% python3 -q
>>> import numpy as np
>>> from numpy import linalg as LA
>>> np.set_printoptions(precision=2, suppress=True, linewidth=120, legacy="1.25")
>>> feats = np.array([[2, 0, -3, 3, 1, -5, 0],
...     [0, 2, 0, -3, 3, 1, -5],
...     [-5, 0, 2, 0, -3, 3, 1],
...     [1, -5, 0, 2, 0, -3, 3],
...     [3, 1, -5, 0, 2, 0, -3],
...     [-3, 3, 1, -5, 0, 2, 0],
...     [0, -3, 3, 1, -5, 0, 2]])
>>> vec = np.array([-1, -2, 0, 1, -2, 1, 1])
>>> y = feats @ vec
>>> y
array([ -6, -17,  15,  11, -12,  -6,  19])
>>> np.round(LA.solve(feats, -2 * y), 2) + 0
array([ 2.,  4.,  0., -2.,  4., -2., -2.])
>>> np.round(LA.solve(feats, feats[:, 1]), 2) + 0
array([0., 1., 0., 0., 0., 0., 0.])
>>> np.round(LA.solve(feats.T, feats[2]), 2) + 0
array([0., 0., 1., 0., 0., 0., 0.])
>>> np.round(LA.solve(feats, y), 2) + 0
array([-1., -2.,  0.,  1., -2.,  1.,  1.])
>>> data = np.load("case18.npy")
>>> data
array([[ 0,  0,  5,  3,  1,  0,  0,  5, -1,  0,  0,  0,  0,  4],
       [ 0, -5,  0,  0,  0,  2, -3,  0,  0,  0, -2,  3,  0,  0],
       [-3,  0,  3, -1,  1,  0,  0,  5,  3,  0,  0,  0,  5, -2],
       [ 0,  0, -4,  1, -2,  0,  0,  3,  3,  0,  0,  0,  3,  3],
       [-4,  0,  3,  5,  0,  0,  0, -2,  2,  0,  0,  0, -4,  3],
       [ 0, -2,  0,  0,  0, -4,  0,  0,  0,  3,  3,  5,  0,  0],
       [ 0, -2,  0,  0,  0,  2,  4,  0,  0,  5,  0, -1,  0,  0],
       [ 1,  0,  5,  4,  5,  0,  0,  1, -3,  0,  0,  0, -2, -1],
       [-3,  0,  4,  3, -1,  0,  0,  0,  0,  0,  0,  0, -3, -4],
       [ 0,  1,  0,  0,  0,  1, -4,  0,  0, -2,  2,  5,  0,  0],
       [ 0, -3,  0,  0,  0, -3, -5,  0,  0, -3,  0,  5,  0,  0],
       [ 0,  4,  0,  0,  0,  0, -1,  0,  0, -3,  2, -2,  0,  0],
       [ 1,  0,  5,  2, -5,  0,  0,  5,  3,  0,  0,  0,  5,  3],
       [ 0,  0, -1,  4,  2,  0,  0, -2, -5,  0,  0,  0,  0, -5]])
>>> f = np.array([1, -3, 1])
>>> np.convolve(data[10], f)
array([  0,  -3,   9,  -3,   0,  -3,   4,  12,  -5,  -3,   9,   2, -15,   5,   0,   0])
>>> np.cross(data[10, :3], data[8, :3])
array([-12,   0,  -9])
>>> np.correlate(data[10], data[8], "full")
array([  0,  12,   9,   0,   0,  12,  29,  15,   0,  12,  12, -29, -27,   0,  12,  -4, -27, -20,  12,   6, -17,  15,
        29,   0, -15,   0,   0])
>>> F = np.loadtxt("test6.csv", delimiter=",")
>>> F
array([[ 3.,  3.,  3.,  3.],
       [ 6.,  3.,  6.,  3.],
       [-2., -2., -1., -1.],
       [-4., -2., -2., -1.]])
>>> A2 = feats / np.sqrt((feats ** 2).mean(axis=1, keepdims=True))
>>> LA.norm(A2, axis=1)
array([2.65, 2.65, 2.65, 2.65, 2.65, 2.65, 2.65])
>>> feats - feats.mean(axis=1, keepdims=True)
array([[ 2.29,  0.29, -2.71,  3.29,  1.29, -4.71,  0.29],
       [ 0.29,  2.29,  0.29, -2.71,  3.29,  1.29, -4.71],
       [-4.71,  0.29,  2.29,  0.29, -2.71,  3.29,  1.29],
       [ 1.29, -4.71,  0.29,  2.29,  0.29, -2.71,  3.29],
       [ 3.29,  1.29, -4.71,  0.29,  2.29,  0.29, -2.71],
       [-2.71,  3.29,  1.29, -4.71,  0.29,  2.29,  0.29],
       [ 0.29, -2.71,  3.29,  1.29, -4.71,  0.29,  2.29]])
>>> LA.matrix_rank(A2) == LA.matrix_rank(feats)
True
>>> A2[0]
array([ 0.76,  0.  , -1.15,  1.15,  0.38, -1.91,  0.  ])
>>> LA.matrix_rank(feats - feats.mean(axis=1, keepdims=True))
6
>>> def softmax(z):
...     e = np.exp(z - z.max(axis=-1, keepdims=True))
...     return e / e.sum(axis=-1, keepdims=True)
... 
>>> softmax(F).sum(axis=1)
array([1., 1., 1., 1.])
>>> softmax(F[1] + -3)
array([0.48, 0.02, 0.48, 0.02])
>>> S = F @ F.T / np.sqrt(4)
>>> softmax(S).round(6).argmax(axis=1)
array([1, 1, 3, 3])
>>> O = F.astype(float).copy()
>>> for j in range(4):
...     O[:, j] -= O[:, :j] @ (O[:, :j].T @ O[:, j])
...     O[:, j] /= LA.norm(O[:, j])
... 
>>> O
array([[ 0.37,  0.74,  0.25,  0.5 ],
       [ 0.74, -0.37,  0.5 , -0.25],
       [-0.25, -0.5 ,  0.37,  0.74],
       [-0.5 ,  0.25,  0.74, -0.37]])
>>> np.round(O.T @ O, 2) + 0
array([[1., 0., 0., 0.],
       [0., 1., 0., 0.],
       [0., 0., 1., 0.],
       [0., 0., 0., 1.]])
>>> np.round(O.T @ F, 2) + 0
array([[8.06, 4.84, 6.82, 4.09],
       [0.  , 1.61, 0.  , 1.36],
       [0.  , 0.  , 1.86, 1.12],
       [0.  , 0.  , 0.  , 0.37]])
